% ipython --no-banner

In [1]: import numpy as np

In [2]: import numpy.linalg as la

In [3]: np.set_printoptions(precision=1, suppress=True, linewidth=100, floatmode="fixed")

In [4]: J = np.loadtxt("test14.csv", delimiter=",")

In [5]: J
Out[5]: 
array([[147.0,  58.0,  -6.0, 104.0,  27.0,  21.0,  20.0, -66.0, -66.0, -41.0],
       [ 58.0,  84.0,  44.0,  46.0, -30.0, 100.0,  24.0, -32.0,  52.0,  84.0],
       [ -6.0,  44.0, 180.0, 114.0, -42.0,  16.0, -88.0,  24.0,  56.0,  20.0],
       [104.0,  46.0, 114.0, 198.0,  11.0, -46.0, -83.0,  15.0, -49.0, -86.0],
       [ 27.0, -30.0, -42.0,  11.0,  33.0, -56.0,  -2.0,  -6.0, -64.0, -72.0],
       [ 21.0, 100.0,  16.0, -46.0, -56.0, 181.0,  79.0, -61.0, 113.0, 181.0],
       [ 20.0,  24.0, -88.0, -83.0,  -2.0,  79.0,  87.0, -53.0,  18.0,  72.0],
       [-66.0, -32.0,  24.0,  15.0,  -6.0, -61.0, -53.0,  87.0,  16.0, -26.0],
       [-66.0,  52.0,  56.0, -49.0, -64.0, 113.0,  18.0,  16.0, 130.0, 151.0],
       [-41.0,  84.0,  20.0, -86.0, -72.0, 181.0,  72.0, -26.0, 151.0, 210.0]])

In [6]: U, sig, Vh = la.svd(J)

In [7]: np.argmax(sig[:-1] / (sig[1:] + 1e-6)) + 1
Out[7]: np.int64(4)

In [8]: Y = U[:, :4] @ np.diag(sig[:4]) @ Vh[:4]

In [9]: round(np.abs(J - Y).max(), 1)
Out[9]: np.float64(0.0)

In [10]: la.matrix_rank(J, rtol=0.05)
Out[10]: np.int64(4)

In [11]: round(float(la.norm(J - Y, 2)), 1), round(float(sig[4]), 1)
Out[11]: (0.0, 0.0)

In [12]: np.round(la.norm(J - Y) / la.norm(J), 1)
Out[12]: np.float64(0.0)

In [13]: vals, evecs = la.eigh(J)

In [14]: np.round(la.eigvalsh(J @ J), 1) + 0
Out[14]: 
array([     0.0,      0.0,      0.0,      0.0,      0.0,      0.0,   2570.8,  87262.6, 144648.7,
       372792.9])

In [15]: (vals > 1e-8).sum(), (vals < -1e-8).sum()
Out[15]: (np.int64(4), np.int64(0))

In [16]: np.abs(evecs[:, -1]).round(6).argmax()
Out[16]: np.int64(9)

In [17]: evecs @ np.diag(vals) @ evecs.T
Out[17]: 
array([[147.0,  58.0,  -6.0, 104.0,  27.0,  21.0,  20.0, -66.0, -66.0, -41.0],
       [ 58.0,  84.0,  44.0,  46.0, -30.0, 100.0,  24.0, -32.0,  52.0,  84.0],
       [ -6.0,  44.0, 180.0, 114.0, -42.0,  16.0, -88.0,  24.0,  56.0,  20.0],
       [104.0,  46.0, 114.0, 198.0,  11.0, -46.0, -83.0,  15.0, -49.0, -86.0],
       [ 27.0, -30.0, -42.0,  11.0,  33.0, -56.0,  -2.0,  -6.0, -64.0, -72.0],
       [ 21.0, 100.0,  16.0, -46.0, -56.0, 181.0,  79.0, -61.0, 113.0, 181.0],
       [ 20.0,  24.0, -88.0, -83.0,  -2.0,  79.0,  87.0, -53.0,  18.0,  72.0],
       [-66.0, -32.0,  24.0,  15.0,  -6.0, -61.0, -53.0,  87.0,  16.0, -26.0],
       [-66.0,  52.0,  56.0, -49.0, -64.0, 113.0,  18.0,  16.0, 130.0, 151.0],
       [-41.0,  84.0,  20.0, -86.0, -72.0, 181.0,  72.0, -26.0, 151.0, 210.0]])

In [18]: np.unique(vals.round(6) + 0, return_counts=True)[1]
Out[18]: array([6, 1, 1, 1, 1])

In [19]: np.round(evecs.T @ J @ evecs, 1) + 0
Out[19]: 
array([[  0.0,   0.0,   0.0,   0.0,   0.0,   0.0,   0.0,   0.0,   0.0,   0.0],
       [  0.0,   0.0,   0.0,   0.0,   0.0,   0.0,   0.0,   0.0,   0.0,   0.0],
       [  0.0,   0.0,   0.0,   0.0,   0.0,   0.0,   0.0,   0.0,   0.0,   0.0],
       [  0.0,   0.0,   0.0,   0.0,   0.0,   0.0,   0.0,   0.0,   0.0,   0.0],
       [  0.0,   0.0,   0.0,   0.0,   0.0,   0.0,   0.0,   0.0,   0.0,   0.0],
       [  0.0,   0.0,   0.0,   0.0,   0.0,   0.0,   0.0,   0.0,   0.0,   0.0],
       [  0.0,   0.0,   0.0,   0.0,   0.0,   0.0,  50.7,   0.0,   0.0,   0.0],
       [  0.0,   0.0,   0.0,   0.0,   0.0,   0.0,   0.0, 295.4,   0.0,   0.0],
       [  0.0,   0.0,   0.0,   0.0,   0.0,   0.0,   0.0,   0.0, 380.3,   0.0],
       [  0.0,   0.0,   0.0,   0.0,   0.0,   0.0,   0.0,   0.0,   0.0, 610.6]])

In [20]: la.eigvalsh(J + 5 * np.eye(10))
Out[20]: array([  5.0,   5.0,   5.0,   5.0,   5.0,   5.0,  55.7, 300.4, 385.3, 615.6])

In [21]: vals.sum(), np.trace(J)
Out[21]: (np.float64(1337.0), np.float64(1337.0))
